In [1]: import numpy as np

In [2]: np.set_printoptions(precision=2, suppress=True, linewidth=160)

In [3]: arr = np.loadtxt("arr.csv", delimiter=",")

In [4]: print(arr)
[[-0.48 -0.1   0.8   0.2 ]
 [ 4.98  1.    1.3  -0.1 ]
 [-2.5  -0.5  -0.1   0.  ]
 [ 0.52  0.1  -0.8  -0.2 ]
 [-6.5  -1.3   2.2  -0.6 ]
 [ 6.51  1.3   0.5   1.  ]
 [ 0.    0.   -1.    1.4 ]
 [ 0.5   0.1   0.8  -0.4 ]
 [-8.53 -1.7  -0.2   0.8 ]
 [ 1.45  0.3  -0.8  -0.2 ]
 [-4.55 -0.9  -0.2   0.  ]
 [-2.   -0.4  -1.2   0.7 ]
 [-1.49 -0.3  -0.4   0.1 ]
 [-4.48 -0.9   0.2   0.5 ]
 [-5.51 -1.1  -0.3  -1.8 ]
 [-7.04 -1.4   0.8   0.  ]
 [ 0.5   0.1   1.2  -0.1 ]
 [-3.03 -0.6  -0.2  -0.4 ]
 [-0.51 -0.1   0.2  -0.5 ]
 [ 7.97  1.6  -1.4  -0.5 ]
 [-1.49 -0.3  -0.7  -0.3 ]
 [10.03  2.   -0.1   0.9 ]
 [ 4.52  0.9  -0.9   1.1 ]
 [-0.51 -0.1   1.1   1.2 ]
 [-4.52 -0.9   0.    1.  ]
 [ 8.01  1.6  -0.2   2.  ]
 [ 4.96  1.   -0.9   1.1 ]
 [ 3.02  0.6   0.5  -0.8 ]
 [ 5.01  1.    2.1  -0.9 ]]

In [5]: # column 0 is much longer than the rest

In [6]: print(round(np.linalg.norm(arr, 2) / np.linalg.norm(arr), 2))
0.97

In [7]: print([round(float(x), 2) for x in np.linalg.svd(arr, compute_uv=False)[:3]])
[26.2, 5.16, 4.01]

In [8]: G = np.cov(arr, rowvar=False)

In [9]: print(G.shape)
(4, 4)

In [10]: print(G)
[[23.48  4.69 -0.51  1.03]
 [ 4.69  0.94 -0.1   0.21]
 [-0.51 -0.1   0.86 -0.2 ]
 [ 1.03  0.21 -0.2   0.69]]

In [11]: print(np.round(np.linalg.eigvalsh(G)[::-1], 2) + 0)
[24.48  0.95  0.54  0.  ]

In [12]: print(np.polyfit(arr[:, 1], arr[:, 0], 1))
[ 5.01 -0.01]

In [13]: print(arr.std(axis=0))
[4.76 0.95 0.91 0.81]

In [14]: print(np.argwhere(np.triu(np.abs(np.corrcoef(arr.T)) > 0.8, 1)))
[[0 1]]

In [15]: def softmax(z):
    ...:     e = np.exp(z - z.max(axis=-1, keepdims=True))
    ...:     return e / e.sum(axis=-1, keepdims=True)
    ...: 

In [16]: print(softmax(arr).sum(axis=1))
[1. 1. 1. 1. 1. 1. 1. 1. 1. 1. 1. 1. 1. 1. 1. 1. 1. 1. 1. 1. 1. 1. 1. 1. 1. 1. 1. 1. 1.]

In [17]: print(np.round(softmax(arr[22]), 2) + 0)
[0.94 0.03 0.   0.03]

In [18]: S = arr @ arr.T / np.sqrt(4)

In [19]: print(softmax(S)[22] @ arr)
[ 9.98  1.99 -0.11  0.91]

In [20]: print(softmax(S).round(6).argmax(axis=1))
[ 4 21  8 19  8 21 25 21  8 21  8  8  8  8  8  8 28  8  4 21  8 21 21  8  8 21 21 21 21]

In [21]: r0 = np.array([5, 1])

In [22]: print(np.correlate(arr[19], arr[3], "full"))
[-1.59 -6.7  -0.2   5.52  1.09 -0.78 -0.26]

In [23]: print(np.cross(arr[19, :3], arr[3, :3]))
[-1.14  5.65 -0.04]

In [24]: Xc = arr - arr.mean(axis=0)

In [25]: evecs = np.linalg.svd(Xc)[2][:3]

In [26]: M2 = Xc - Xc @ evecs.T @ evecs

In [27]: print(np.round(np.cov(Xc @ evecs.T, rowvar=False), 2) + 0)
[[24.48  0.    0.  ]
 [ 0.    0.95  0.  ]
 [ 0.    0.    0.54]]

In [28]: K = np.load("sample1.npy")

In [29]: print(K)
[[-3  4 -5  5]
 [-5  1  4  4]
 [-1  1  4  5]
 [ 2 -4 -4 -2]]

In [30]: print(round(np.linalg.det(K.T), 2))
822.0

In [31]: print(np.round(np.poly(K), 2) + 0)
[  1.   0.  22. -16. 822.]

In [32]: print(np.linalg.eigvals(K))
[-2.98+4.6j -2.98-4.6j  2.98+4.3j  2.98-4.3j]

In [33]: M2 = np.array([[0, 3, 0], [0, 0, 2]])

In [34]: C = np.kron(M2, K)

In [35]: print(C)
[[  0   0   0   0  -9  12 -15  15   0   0   0   0]
 [  0   0   0   0 -15   3  12  12   0   0   0   0]
 [  0   0   0   0  -3   3  12  15   0   0   0   0]
 [  0   0   0   0   6 -12 -12  -6   0   0   0   0]
 [  0   0   0   0   0   0   0   0  -6   8 -10  10]
 [  0   0   0   0   0   0   0   0 -10   2   8   8]
 [  0   0   0   0   0   0   0   0  -2   2   8  10]
 [  0   0   0   0   0   0   0   0   4  -8  -8  -4]]

In [36]: print(C.shape)
(8, 12)

In [37]: E = np.loadtxt("block11.csv", delimiter=",")

In [38]: print(E)
[[ -5.81  18.17   4.1    6.37]
 [ -1.88  10.59  -5.12  16.79]
 [  0.27  10.61  -4.29  18.83]
 [ 12.09  13.69  -3.45 -14.75]
 [ -4.56  16.89   3.31   6.32]
 [ 10.99  15.45  -1.31 -15.98]
 [  9.71  16.57  -5.92 -14.6 ]
 [  7.98  17.28  -3.55 -13.74]
 [  0.02  10.3   -4.85  17.75]
 [  0.07  10.28  -4.66  17.5 ]
 [ -1.    10.57  -6.28  16.87]
 [ -3.56  18.46   3.98   4.52]
 [ -2.3    9.91  -5.5   19.76]
 [ -0.75   8.93  -4.45  19.63]
 [ -2.18  11.53  -5.69  17.81]
 [ -0.69   9.71  -4.93  16.99]
 [ -5.73  17.29   5.12   5.  ]
 [ -5.99  18.71   2.99   6.09]
 [ -4.74  16.81   3.24   5.18]
 [ -2.52   8.77  -4.43  18.07]
 [ -0.71  11.26  -5.43  17.34]
 [  9.02  15.12  -1.91 -12.19]]

In [39]: M2 = np.c_[E[:, :2] @ np.array([[3, -3], [3, 0]]), np.array([-3, -2, 1, 5, 1, -2, 1, 1, 1, 3, 3, 4, -5, -1, 0, 5, -3, 5, -5, 3, 5, 3])]

In [40]: print(M2)
[[ 37.08  17.43  -3.  ]
 [ 26.13   5.64  -2.  ]
 [ 32.64  -0.81   1.  ]
 [ 77.34 -36.27   5.  ]
 [ 36.99  13.68   1.  ]
 [ 79.32 -32.97  -2.  ]
 [ 78.84 -29.13   1.  ]
 [ 75.78 -23.94   1.  ]
 [ 30.96  -0.06   1.  ]
 [ 31.05  -0.21   3.  ]
 [ 28.71   3.     3.  ]
 [ 44.7   10.68   4.  ]
 [ 22.83   6.9   -5.  ]
 [ 24.54   2.25  -1.  ]
 [ 28.05   6.54   0.  ]
 [ 27.06   2.07   5.  ]
 [ 34.68  17.19  -3.  ]
 [ 38.16  17.97   5.  ]
 [ 36.21  14.22  -5.  ]
 [ 18.75   7.56   3.  ]
 [ 31.65   2.13   5.  ]
 [ 72.42 -27.06   3.  ]]

In [41]: print(np.round(np.linalg.norm(M2 - E @ np.linalg.lstsq(E, M2)[0], axis=0), 2) + 0)
[ 0.   0.  14.1]

In [42]: d = np.linalg.norm(E[:, None] - E[None], axis=-1)

In [43]: print(d.shape)
(22, 22)

In [44]: print(np.flatnonzero(d[20] < d.mean() / 2))
[ 1  2  8  9 10 12 13 14 15 19 20]

In [45]: print(np.linalg.matrix_rank(d ** 2))
6

In [46]: F = np.loadtxt("layer19.csv", delimiter=",")

In [47]: print(F)
[[6. 1. 1. 1.]
 [1. 6. 1. 1.]
 [1. 1. 6. 1.]
 [1. 1. 1. 6.]]

In [48]: labels = arr[:, 3] > np.median(arr[:, 3])

In [49]: r0 = arr[labels].mean(axis=0) - arr[~labels].mean(axis=0)

In [50]: print(r0)
[ 1.37  0.27 -0.46  1.35]

In [51]: print(np.argsort(-np.abs(r0).round(6), kind="stable"))
[0 3 2 1]

In [52]: print(labels.astype(int))
[1 0 0 0 0 1 1 0 1 0 0 1 1 1 0 0 0 0 0 0 0 1 1 1 1 1 1 0 0]

In [53]: print(((arr - arr.mean(axis=0)) @ r0 > 0).astype(int))
[0 1 0 1 0 1 1 0 0 1 0 0 0 0 0 0 0 0 0 1 0 1 1 0 0 1 1 1 1]

In [54]: w, evecs = np.linalg.eigh(F)

In [55]: x0 = np.array([2, 0, -1, 1])

In [56]: print(np.linalg.eigvalsh(F[1:, 1:]))
[5. 5. 8.]

In [57]: print((np.sign(evecs[:, -1].round(6)) == np.sign(evecs[0, -1].round(6))).astype(int))
[1 1 1 1]

In [58]: print(np.abs(F).sum(axis=1).max(), round(float(np.abs(w).max()), 2))
9.0 9.0

In [59]: print(x0 @ F @ x0)
34.0

In [60]: print(evecs * np.sqrt(w) @ evecs.T)
[[2.43 0.19 0.19 0.19]
 [0.19 2.43 0.19 0.19]
 [0.19 0.19 2.43 0.19]
 [0.19 0.19 0.19 2.43]]

In [61]: w, evecs = np.linalg.eigh(F)

In [62]: print(np.linalg.eigvalsh(F + 4 * np.eye(4)))
[ 9.  9.  9. 13.]

In [63]: print(evecs @ np.diag(w) @ evecs.T)
[[6. 1. 1. 1.]
 [1. 6. 1. 1.]
 [1. 1. 6. 1.]
 [1. 1. 1. 6.]]

In [64]: print(np.unique(w.round(6) + 0, return_counts=True)[1])
[3 1]

In [65]: print(np.round(evecs.T @ evecs, 2) + 0)
[[1. 0. 0. 0.]
 [0. 1. 0. 0.]
 [0. 0. 1. 0.]
 [0. 0. 0. 1.]]

In [66]: print(np.linalg.svd(F, compute_uv=False))
[9. 5. 5. 5.]

In [67]: print(np.round(evecs.T @ F @ evecs, 2) + 0)
[[5. 0. 0. 0.]
 [0. 5. 0. 0.]
 [0. 0. 5. 0.]
 [0. 0. 0. 9.]]

In [68]: C = E[[9, 3]].astype(float)

In [69]: for _ in range(6):
    ...:     labels = np.linalg.norm(E[:, None] - C, axis=-1).argmin(axis=1)
    ...:     C = np.array([E[labels == j].mean(axis=0) for j in range(2)])
    ...: 

In [70]: print(labels)
[0 0 0 1 0 1 1 1 0 0 0 0 0 0 0 0 0 0 0 0 0 1]

In [71]: print(C)
[[ -2.47  12.87  -1.93  13.58]
 [  9.96  15.62  -3.23 -14.25]]

In [72]: x0 = np.ones(4)

In [73]: for _ in range(5):
    ...:     x0 = F @ x0
    ...:     x0 /= np.linalg.norm(x0)
    ...:     print(round(x0 @ F @ x0, 2))
    ...: 
9.0
9.0
9.0
9.0
9.0

In [74]: print(x0)
[0.5 0.5 0.5 0.5]

In [75]: print(np.round(np.linalg.eigvalsh(F)[-1], 2))
9.0

In [76]: m1 = np.loadtxt("data.csv", delimiter=",")

In [77]: print(m1)
[[0.5  0.25 0.25 0.  ]
 [0.   1.   0.   0.  ]
 [0.   0.5  0.5  0.  ]
 [0.5  0.   0.   0.5 ]]

In [78]: # a transition matrix

In [79]: G = m1.T @ m1

In [80]: print((m1 @ m1.T).shape)
(4, 4)

In [81]: print(G)
[[0.5  0.12 0.12 0.25]
 [0.12 1.31 0.31 0.  ]
 [0.12 0.31 0.31 0.  ]
 [0.25 0.   0.   0.25]]

In [82]: print(np.linalg.matrix_rank(G))
4

In [83]: print(np.round(np.trace(G), 2), round((m1 ** 2).sum(), 2))
2.38 2.38

In [84]: print(np.linalg.eigvalsh(G)[::-1])
[1.43 0.64 0.23 0.08]

In [85]: O = m1.astype(float).copy()

In [86]: for j in range(4):
    ...:     O[:, j] -= O[:, :j] @ (O[:, :j].T @ O[:, j])
    ...:     O[:, j] /= np.linalg.norm(O[:, j])
    ...: 

In [87]: print(O)
[[ 0.71  0.11  0.21 -0.67]
 [ 0.    0.88 -0.47  0.  ]
 [ 0.    0.44  0.83  0.33]
 [ 0.71 -0.11 -0.21  0.67]]

In [88]: print(np.round(O.T @ m1, 2) + 0)
[[ 0.71  0.18  0.18  0.35]
 [ 0.    1.13  0.25 -0.06]
 [ 0.    0.    0.47 -0.1 ]
 [ 0.    0.    0.    0.33]]

In [89]: M2 = O / np.linalg.norm(O, axis=1, keepdims=True)

In [90]: G = M2 @ M2.T

In [91]: print(G[1].round(2) + 0)
[0. 1. 0. 0.]

In [92]: print(G.round(2) + 0)
[[1. 0. 0. 0.]
 [0. 1. 0. 0.]
 [0. 0. 1. 0.]
 [0. 0. 0. 1.]]

In [93]: print((np.abs(G) > 0.9).astype(int))
[[1 0 0 0]
 [0 1 0 0]
 [0 0 1 0]
 [0 0 0 1]]

In [94]: print(np.argwhere(np.triu(np.abs(G) > 0.95, 1)))
[]

In [95]: M2 = m1 / np.sqrt((m1 ** 2).mean(axis=1, keepdims=True))

In [96]: print(m1 - m1.mean(axis=1, keepdims=True))
[[ 0.25  0.    0.   -0.25]
 [-0.25  0.75 -0.25 -0.25]
 [-0.25  0.25  0.25 -0.25]
 [ 0.25 -0.25 -0.25  0.25]]

In [97]: print(np.linalg.norm(M2, axis=1))
[2. 2. 2. 2.]

In [98]: mat = np.loadtxt("x.csv", delimiter=",")

In [99]: print(mat)
[[ 0.  0.  0.  0.]
 [ 0.  0.  0.  0.]
 [ 0.  0.  0. -3.]
 [ 0.  0.  6. -3.]]

In [100]: print(np.round(softmax(10 * mat[2]), 2) + 0)
[0.33 0.33 0.33 0.  ]

In [101]: print(softmax(mat[2] + 5))
[0.33 0.33 0.33 0.02]

In [102]: print(softmax(mat).sum(axis=1))
[1. 1. 1. 1.]

In [103]: S = mat @ mat.T / np.sqrt(4)

In [104]: print(softmax(S).round(6).argmax(axis=1))
[0 0 2 3]

In [105]: print(softmax(S)[2] @ mat)
[ 0.    0.    2.97 -2.97]

In [106]: print(np.round(softmax(S), 2) + 0)
[[0.25 0.25 0.25 0.25]
 [0.25 0.25 0.25 0.25]
 [0.01 0.01 0.49 0.49]
 [0.   0.   0.   1.  ]]

In [107]: A = np.array([[1.6, 1.9, 1.0],
     ...:     [-1.7, -0.7, -0.3],
     ...:     [0.3, -0.1, 1.0],
     ...:     [-0.9, 1.6, -0.8],
     ...:     [-0.3, -0.7, -0.6],
     ...:     [0.0, -0.5, 0.4],
     ...:     [1.7, 0.7, -0.1],
     ...:     [1.0, 1.5, 0.9],
     ...:     [-0.5, 0.8, -1.6],
     ...:     [-0.6, -0.9, -3.0],
     ...:     [0.1, 0.0, 1.0],
     ...:     [0.4, -1.8, -0.6],
     ...:     [2.2, 0.4, -0.6],
     ...:     [-2.0, 1.0, -0.6],
     ...:     [-1.5, -0.8, 1.3],
     ...:     [0.3, 0.1, -0.1],
     ...:     [-2.6, -1.2, -0.1],
     ...:     [0.8, -1.8, 0.7],
     ...:     [-0.4, -0.1, -0.1],
     ...:     [0.0, -0.6, -0.2],
     ...:     [-0.7, -0.4, 1.9],
     ...:     [0.3, 0.0, 0.4],
     ...:     [0.4, -1.1, 0.3],
     ...:     [0.4, -0.3, -0.5]])

In [108]: A[6] *= 3

In [109]: print(A)
[[ 1.6  1.9  1. ]
 [-1.7 -0.7 -0.3]
 [ 0.3 -0.1  1. ]
 [-0.9  1.6 -0.8]
 [-0.3 -0.7 -0.6]
 [ 0.  -0.5  0.4]
 [ 5.1  2.1 -0.3]
 [ 1.   1.5  0.9]
 [-0.5  0.8 -1.6]
 [-0.6 -0.9 -3. ]
 [ 0.1  0.   1. ]
 [ 0.4 -1.8 -0.6]
 [ 2.2  0.4 -0.6]
 [-2.   1.  -0.6]
 [-1.5 -0.8  1.3]
 [ 0.3  0.1 -0.1]
 [-2.6 -1.2 -0.1]
 [ 0.8 -1.8  0.7]
 [-0.4 -0.1 -0.1]
 [ 0.  -0.6 -0.2]
 [-0.7 -0.4  1.9]
 [ 0.3  0.   0.4]
 [ 0.4 -1.1  0.3]
 [ 0.4 -0.3 -0.5]]

In [110]: O, R = np.linalg.qr(A)

In [111]: print(R)
[[-7.34 -2.2  -0.36]
 [ 0.   -4.72  0.1 ]
 [ 0.    0.   -4.9 ]]

In [112]: print(O.shape, R.shape)
(24, 3) (3, 3)

In [113]: print(round(np.trace(O @ O.T), 2))
3.0

In [114]: print(np.abs(np.diag(R)))
[7.34 4.72 4.9 ]
